% python3 -q
>>> import numpy as np
>>> np.set_printoptions(precision=3, suppress=True, linewidth=120)
>>> def tidy(a):
...     return np.round(a, 3) + 0
... 
>>> feats = np.load("mat.npy")
>>> print(feats)
[[ 0 -4 -1]
 [ 4  0 -5]
 [ 1  5  0]]
>>> x = np.array([9, -3, -8])
>>> print(tidy(np.linalg.svd(feats, compute_uv=False)))
[6.481 6.481 0.   ]
>>> print(tidy(np.linalg.det(feats)))
0.0
>>> print(tidy(np.linalg.eigvals(feats).real))
[0. 0. 0.]
>>> q = np.linalg.solve(np.eye(3) - feats, np.eye(3) + feats)
>>> print(tidy(q @ q.T))
[[1. 0. 0.]
 [0. 1. 0.]
 [0. 0. 1.]]
>>> U, sigma, VT = np.linalg.svd(feats)
>>> print(tidy(sigma))
[6.481 6.481 0.   ]
>>> print(np.argmax(sigma[:-1] / (sigma[1:] + 1e-6)) + 1)
2
>>> B = U[:, :2] @ np.diag(sigma[:2]) @ VT[:2]
>>> print(np.linalg.matrix_rank(B))
2
>>> print(tidy(B))
[[ 0. -4. -1.]
 [ 4.  0. -5.]
 [ 1.  5.  0.]]
>>> print(tidy(np.abs(feats - B).max()))
0.0
>>> rng = np.random.default_rng(232802)
>>> arr = np.array([[-2, 0, -2, 2], [-2, 0, 0, -2], [-2, 1, -1, -1], [-1, 2, -2, -1]]) * (rng.random((4, 4)) < 0.3)
>>> print(arr)
[[-2  0  0  2]
 [ 0  0  0  0]
 [ 0  1 -1  0]
 [ 0  2 -2 -1]]
>>> U, sigma, VT = np.linalg.svd(arr)
>>> print(tidy(sigma))
[3.424 2.68  0.308 0.   ]
>>> B = U[:, :3] @ np.diag(sigma[:3]) @ VT[:3]
>>> print(np.linalg.matrix_rank(B))
3
>>> print(tidy(np.linalg.norm(arr - B, 2)), sigma[3])
0.0 0.0
>>> print(tidy(np.linalg.norm(arr - B) / np.linalg.norm(arr)))
0.0
>>> print(tidy(np.abs(arr - B).max()))
0.0
>>> print(tidy(B))
[[-2.  0.  0.  2.]
 [ 0.  0.  0.  0.]
 [ 0.  1. -1.  0.]
 [ 0.  2. -2. -1.]]
>>> print(np.linalg.matrix_rank(arr, rtol=0.05))
3
>>> U, sigma, VT = np.linalg.svd(arr)
>>> V = VT[:(sigma > 1e-8).sum()]
>>> x = arr[1] + 5 * arr[2] + rng.integers(2) * np.eye(4)[2]
>>> print(x)
[ 0.  5. -5.  0.]
>>> print(tidy(np.linalg.norm(x - V.T @ V @ x)))
0.0
>>> proj = np.triu(np.array([[2, 1, 0, 0], [1, 3, 0, 1], [2, 0, 0, 2], [1, 1, 3, 1]]), 1) + np.eye(4)
>>> B = proj @ arr @ np.linalg.inv(proj)
>>> print(proj @ arr - arr @ proj)
[[ 0.  2.  0.  0.]
 [ 0.  2. -2. -1.]
 [ 0.  4. -4. -1.]
 [ 0.  0.  0.  2.]]
>>> print(np.kron(np.eye(2, dtype=int), arr))
[[-2  0  0  2  0  0  0  0]
 [ 0  0  0  0  0  0  0  0]
 [ 0  1 -1  0  0  0  0  0]
 [ 0  2 -2 -1  0  0  0  0]
 [ 0  0  0  0 -2  0  0  2]
 [ 0  0  0  0  0  0  0  0]
 [ 0  0  0  0  0  1 -1  0]
 [ 0  0  0  0  0  2 -2 -1]]
>>> print(tidy(np.linalg.det(2 * arr)), tidy(np.linalg.det(arr)))
0.0 0.0
>>> print(tidy(np.linalg.det(arr[::-1])))
0.0
>>> print(np.poly(arr))
[1. 4. 5. 2. 0.]
>>> A = np.array([[0, -2], [-2, 2], [0, -2], [-2, 2]])
>>> A[:, 1] = 5 * A[:, 0]
>>> print(A)
[[  0   0]
 [ -2 -10]
 [  0   0]
 [ -2 -10]]
>>> rk = np.linalg.matrix_rank(A)
>>> print(rk)
1
>>> ns = np.linalg.svd(A)[2][rk:].T
>>> print(np.linalg.matrix_rank(A.T @ A), np.linalg.matrix_rank(A @ A.T))
1 1
>>> print(tidy(ns @ ns.T))
[[ 0.962 -0.192]
 [-0.192  0.038]]
>>> w1 = np.array([[1, -5, 5, -4, -5, 1], [4, 5, 2, 1, 3, 1]])
>>> beta = np.array([0, 0, -2, 1, -1, -2])
>>> act = np.maximum(A @ w1 + beta, 0)
>>> print(np.linalg.matrix_rank(act))
1
>>> print((act > 0).mean(axis=0))
[0.  0.  0.  0.5 0.  0. ]
>>> print(act)
[[0 0 0 1 0 0]
 [0 0 0 0 0 0]
 [0 0 0 1 0 0]
 [0 0 0 0 0 0]]
>>> C = np.array([[-3, 3], [0, -1], [0, 0], [2, -3], [-3, 2], [-1, 0]])
>>> print(act @ C)
[[ 2 -3]
 [ 0  0]
 [ 2 -3]
 [ 0  0]]
>>> print(w1 @ C)
[[  3  10]
 [-20  10]]
